% python3 -q
>>> import numpy as np
>>> np.set_printoptions(suppress=True, linewidth=160)
>>> def tidy(a):
...     return np.round(a, 2) + 0
... 
>>> A = np.loadtxt("layer16.csv", delimiter=",")
>>> print(A)
[[ 3. -2. -1.  0. -1.  1.  3. -2.  2.  3.]
 [-1. -2.  2.  0. -1. -2. -1. -2. -2. -3.]
 [ 2.  4.  1. -1.  2.  0. -1.  0. -2.  0.]
 [ 0.  4. -3. -1.  2.  1. -1.  1.  2.  3.]
 [ 1.  6. -3. -3.  3.  2. -3.  2. -3. -1.]
 [ 3. -4. -1.  2. -2.  0. -3. -3. -1.  0.]
 [-2. -6. -2. -1. -3. -1. -3.  2.  2.  1.]
 [ 0.  6.  2.  3.  3.  0. -1. -3.  2. -2.]
 [ 2. -6. -2.  2. -3.  3. -2. -3. -3.  0.]]
>>> def softmax(z):
...     e = np.exp(z - z.max(axis=-1, keepdims=True))
...     return e / e.sum(axis=-1, keepdims=True)
... 
>>> print(tidy(softmax(A[6])))
[0.01 0.   0.01 0.02 0.   0.02 0.   0.4  0.4  0.15]
>>> print(tidy(softmax(A[6] + -1)))
[0.01 0.   0.01 0.02 0.   0.02 0.   0.4  0.4  0.15]
>>> S = A @ A.T / np.sqrt(10)
>>> print(tidy(softmax(S)))
[[1.   0.   0.   0.   0.   0.   0.   0.   0.  ]
 [0.   0.98 0.   0.   0.   0.01 0.   0.   0.01]
 [0.   0.   0.04 0.   0.95 0.   0.   0.01 0.  ]
 [0.   0.   0.   0.87 0.13 0.   0.   0.   0.  ]
 [0.   0.   0.   0.   1.   0.   0.   0.   0.  ]
 [0.   0.   0.   0.   0.   0.1  0.   0.   0.9 ]
 [0.   0.   0.   0.   0.   0.   1.   0.   0.  ]
 [0.   0.   0.   0.   0.   0.   0.   1.   0.  ]
 [0.   0.   0.   0.   0.   0.   0.   0.   1.  ]]
>>> print(tidy(softmax(S)[6] @ A))
[-2. -6. -2. -1. -3. -1. -3.  2.  2.  1.]
>>> t3 = np.stack([A, 2 * A, A[::-1]])
>>> print(t3.shape)
(3, 9, 10)
>>> print(np.einsum("bij,cij->bc", t3, t3))
[[ 532. 1064.   13.]
 [1064. 2128.   26.]
 [  13.   26.  532.]]
>>> print((t3 @ A.T).shape)
(3, 9, 9)
>>> print(np.linalg.matrix_rank(t3.reshape(3, -1)))
2
>>> x = np.array([1, -1, 1, -2, -2, -2, 2, -1, 1, 0])
>>> print(np.linalg.norm(A @ x) <= np.linalg.norm(A, 2) * np.linalg.norm(x) + 1e-9)
True
>>> print(A @ np.eye(10)[9])
[ 3. -3.  0.  3. -1.  0.  1. -2.  0.]
>>> Uu, sv, Vh = np.linalg.svd(A, full_matrices=False)
>>> print(tidy(np.cumsum(sv ** 2) / np.sum(sv ** 2)))
[0.49 0.65 0.8  0.91 0.97 0.99 1.   1.   1.  ]
>>> print(tidy(np.abs(Vh[0])))
[0.03 0.88 0.05 0.12 0.44 0.02 0.03 0.14 0.02 0.05]
>>> K = np.loadtxt("dump.csv", delimiter=",")
>>> print(tidy(K))
[[ -7.85 -15.77   3.96]
 [ -6.37 -13.53   3.58]
 [ -3.25  -8.5    2.62]
 [ -2.08  -6.43   2.18]
 [ -0.99  -4.35   1.68]
 [ -0.86  -4.07   1.61]
 [ -0.75  -3.83   1.54]
 [ -0.27  -2.74   1.23]
 [ -0.08  -2.24   1.08]
 [  0.06  -1.82   0.94]
 [  0.27  -0.92   0.59]
 [  0.13  -0.06   0.1 ]
 [  0.01   0.     0.  ]
 [  0.01   0.     0.  ]
 [  0.07   0.01   0.03]
 [  0.1    0.02   0.04]
 [  0.25   0.06   0.1 ]
 [  1.37   0.54   0.42]
 [  1.97   0.84   0.56]
 [  3.95   1.97   0.99]
 [  5.27   2.78   1.25]
 [  7.59   4.28   1.66]
 [  8.49   4.87   1.81]
 [ 13.33   8.21   2.56]]
>>> print(np.linalg.cond(K) > 100)
True
>>> print([round(float(x), 2) for x in np.linalg.svd(K, compute_uv=False)[:3]])
[33.21, 13.22, 0.0]
>>> print(np.linalg.matrix_rank(K, rtol=0.1))
2
>>> print(np.argsort(-np.linalg.norm(K, axis=0).round(6), kind="stable")[:3])
[1 0 2]
>>> print(tidy(np.linalg.norm(K, 2) / np.linalg.norm(K)))
0.93
>>> Uu, sv, Vh = np.linalg.svd(K)
>>> print(np.argmax(sv[:-1] / (sv[1:] + 1e-6)) + 1)
2
>>> print(tidy(sv))
[33.21 13.22  0.  ]
>>> other = Uu[:, :2] @ np.diag(sv[:2]) @ Vh[:2]
>>> print(np.linalg.matrix_rank(other))
2
>>> print(tidy(np.linalg.norm(K - other, 2)), tidy(sv[2]))
0.0 0.0
>>> Xs = K - K.mean(axis=0)
>>> vecs = np.linalg.svd(Xs)[2][:2]
>>> other = Xs - Xs @ vecs.T @ vecs
>>> print(np.linalg.norm(other, axis=1).round(6).argmax())
0
>>> print(tidy(np.diag(vecs.T @ vecs)))
[0.83 0.83 0.33]
>>> rank = np.linalg.matrix_rank(K)
>>> print(rank)
2
>>> N = np.linalg.svd(K)[2][rank:].T
>>> print([int(np.linalg.matrix_rank(K[:i])) for i in range(1, len(K) + 1)])
[1, 2, 2, 2, 2, 2, 2, 2, 2, 2, 2, 2, 2, 2, 2, 2, 2, 2, 2, 2, 2, 2, 2, 2]
>>> print(np.allclose(K @ N, 0))
True
>>> print(tidy(K @ N))
[[0.]
 [0.]
 [0.]
 [0.]
 [0.]
 [0.]
 [0.]
 [0.]
 [0.]
 [0.]
 [0.]
 [0.]
 [0.]
 [0.]
 [0.]
 [0.]
 [0.]
 [0.]
 [0.]
 [0.]
 [0.]
 [0.]
 [0.]
 [0.]]
>>> D = np.linalg.norm(K[:, None] - K[None], axis=-1)
>>> print(np.unravel_index(D.round(6).argmax(), D.shape))
(np.int64(0), np.int64(23))
>>> print(tidy(D[:5, :5]))
[[ 0.    2.71  8.71 11.12 13.51]
 [ 2.71  0.    6.    8.41 10.8 ]
 [ 8.71  6.    0.    2.41  4.81]
 [11.12  8.41  2.41  0.    2.4 ]
 [13.51 10.8   4.81  2.4   0.  ]]
>>> print(np.linalg.matrix_rank(D ** 2))
4
>>> print(D.mean(axis=1).argmax())
0
>>> arr = np.loadtxt("run12.csv", delimiter=",")
>>> print(arr)
[[  3.   3.   2.  -1.   3.  -1.   3.   1.]
 [  6.   5.   3.  -4.   5.  -1.   5.   1.]
 [  9.   2.   5.  -4.   2.   0.   6.  -1.]
 [ 12.  -1.   8.  -1.   2.  -1.   5.   1.]
 [ 14.   2.  11.  -3.   0.  -4.   4.   3.]
 [ 17.   0.   9.  -3.   1.  -1.   1.   3.]
 [ 16.  -2.   9.  -5.  -1.  -1.   1.   5.]
 [ 13.  -5.   8.  -4.  -3.   2.  -2.   2.]
 [ 14.  -3.  11.  -1.  -6.   1.  -1.   3.]
 [ 17.  -6.  10.   0.  -5.   4.  -1.   6.]
 [ 19.  -7.   9.   0.  -4.   4.   0.   7.]
 [ 18.  -9.  12.   3.  -5.   1.  -2.   5.]
 [ 19. -12.  12.   4.  -2.   0.  -4.   5.]
 [ 22. -14.  14.   2.  -2.  -3.  -4.   5.]
 [ 21. -14.  14.   1.  -1.  -3.  -4.   6.]
 [ 22. -13.  17.  -2.  -2.  -2.  -3.   4.]
 [ 25. -13.  19.  -4.  -1.  -1.  -2.   6.]
 [ 23. -14.  21.  -1.   2.  -3.  -3.   7.]
 [ 21. -12.  22.   0.   0.  -4.  -4.   7.]
 [ 24.  -9.  21.   0.  -1.  -1.  -3.   9.]
 [ 26.  -6.  23.   3.  -4.  -3.  -1.  11.]
 [ 23.  -7.  24.   2.  -5.  -3.  -2.  14.]
 [ 23.  -6.  24.   1.  -8.  -3.   1.  17.]
 [ 21.  -6.  21.   0.  -6.  -1.   0.  20.]]
>>> P = arr @ np.linalg.solve(arr.T @ arr, arr.T)
>>> print(tidy(P @ arr[:, 4]))
[ 3.  5.  2.  2.  0.  1. -1. -3. -6. -5. -4. -5. -2. -2. -1. -2. -1.  2.  0. -1. -4. -5. -8. -6.]
>>> print(tidy(np.trace(P)))
8.0
>>> print(np.allclose(P @ P, P))
True
>>> print(tidy(np.linalg.eigvalsh(P)))
[0. 0. 0. 0. 0. 0. 0. 0. 0. 0. 0. 0. 0. 0. 0. 0. 1. 1. 1. 1. 1. 1. 1. 1.]
>>> other = np.c_[arr[:, :7] @ np.array([[-2, 1, -9, 1, 5, 5, -3],
...     [7, 9, 8, 8, -6, -7, -3],
...     [4, 2, -3, -9, 3, 2, 9],
...     [2, 9, -2, -9, -8, -1, 4],
...     [9, -5, 3, -5, 4, 4, -6],
...     [5, 2, 7, 7, 9, -6, 6],
...     [-4, 2, -2, 4, -4, -9, 7]]), np.array([0, 2, 1, 1, 1, 2, -1, 2, 1, 0, -2, 1, -2, -2, 0, -1, -1, 0, -2, -1, -1, -2, 2, 1])]
>>> print(other)
[[  31.   14.  -11.    8.    2.  -10.   -7.    0.]
 [  47.    4.  -17.   43.   32.  -14.  -23.    2.]
 [   2.    3.  -78.   30.   64.   -1.   26.    1.]
 [  -8.    8. -149.  -56.   77.   53.   52.    1.]
 [ -12.   27. -173.  -54.   63.   69.   43.    1.]
 [  -4.    3. -180.  -45.  127.  107.   13.    2.]
 [ -38.  -24. -189.  -34.  142.  110.   26.   -1.]
 [ -46.  -37. -164.  -42.  165.  114.   48.    2.]
 [ -52.   30. -190.  -67.  118.   93.   97.    1.]
 [ -57.   14. -216.  -72.  171.  112.  104.    0.]
 [ -67.    2. -238.  -70.  184.  122.   93.   -2.]
 [ -77.   11. -280. -165.  153.  166.  115.    1.]
 [ -68.  -27. -309. -227.  179.  227.   87.   -2.]
 [ -99.  -62. -375. -261.  201.  280.   76.   -2.]
 [ -90.  -77. -361. -258.  208.  280.   69.    0.]
 [ -87.  -79. -363. -233.  241.  268.   97.   -1.]
 [ -79.  -91. -384. -224.  287.  278.  105.   -1.]
 [ -47.  -92. -389. -312.  263.  309.  107.    0.]
 [ -42.  -59. -371. -317.  223.  293.  119.   -2.]
 [ -29.  -18. -355. -251.  236.  254.  123.   -1.]
 [ -43.   57. -388. -261.  172.  226.  158.   -1.]
 [ -47.   41. -371. -271.  174.  226.  174.   -2.]
 [ -81.   62. -376. -227.  152.  181.  206.    2.]
 [ -59.   37. -325. -193.  171.  171.  174.    1.]]
>>> print(np.linalg.matrix_rank(other))
8
>>> print(tidy(np.linalg.norm(np.linalg.qr(arr)[0].T @ other, axis=0) ** 2 / ((other ** 2).sum(axis=0) + 1e-12)))
[1.   1.   1.   1.   1.   1.   1.   0.41]
>>> print(tidy(np.linalg.norm(other - arr @ np.linalg.lstsq(arr, other)[0], axis=0)))
[0.   0.   0.   0.   0.   0.   0.   5.25]
>>> cent = arr[[9, 13]].astype(float)
>>> for _ in range(4):
...     idx = np.linalg.norm(arr[:, None] - cent, axis=-1).argmin(axis=1)
...     cent = np.array([arr[idx == j].mean(axis=0) for j in range(2)])
... 
>>> print(idx)
[0 0 0 0 0 0 0 0 0 0 0 1 1 1 1 1 1 1 1 1 1 1 1 1]
>>> print(np.bincount(idx))
[11 13]
>>> print(np.abs(cent[1] - cent[0]).argmax())
2
>>> Xs = arr - arr.mean(axis=0)
>>> vecs = np.linalg.svd(Xs)[2][:1]
>>> other = Xs - Xs @ vecs.T @ vecs
>>> print(tidy(other.std(axis=0)))
[1.61 3.35 2.13 2.05 2.57 2.03 1.97 3.16]
>>> print(np.linalg.norm(other, axis=1).round(6).argmax())
23
>>> x = np.array([0, -1, -4, 1, 5, 2, 2, 0])
>>> rhs = arr @ x
>>> print(tidy(np.linalg.lstsq(arr, rhs)[0]))
[ 0. -1. -4.  1.  5.  2.  2.  0.]
>>> print(tidy(np.linalg.solve(arr.T @ arr, arr.T @ rhs)))
[ 0. -1. -4.  1.  5.  2.  2.  0.]
>>> rng = np.random.default_rng(82974)
>>> rhs = rhs + 0.05 * rng.normal(size=24)
>>> print(tidy(rhs))
[   6.97   11.99   -3.88  -14.03  -49.07  -33.97  -43.94  -45.95  -72.07  -52.97  -41.01  -62.98  -49.99  -63.93  -60.    -76.95  -78.    -73.01  -91.94
  -88.   -111.11 -122.01 -133.   -109.93]
>>> c, *_ = np.linalg.lstsq(arr, rhs)
>>> print(tidy(c))
[ 0.   -1.01 -4.01  0.99  5.    2.    2.01  0.01]
>>> print(tidy(arr.T @ (rhs - arr @ c)))
[0. 0. 0. 0. 0. 0. 0. 0.]
>>> print(tidy(np.linalg.norm(rhs - arr @ c)))
0.2
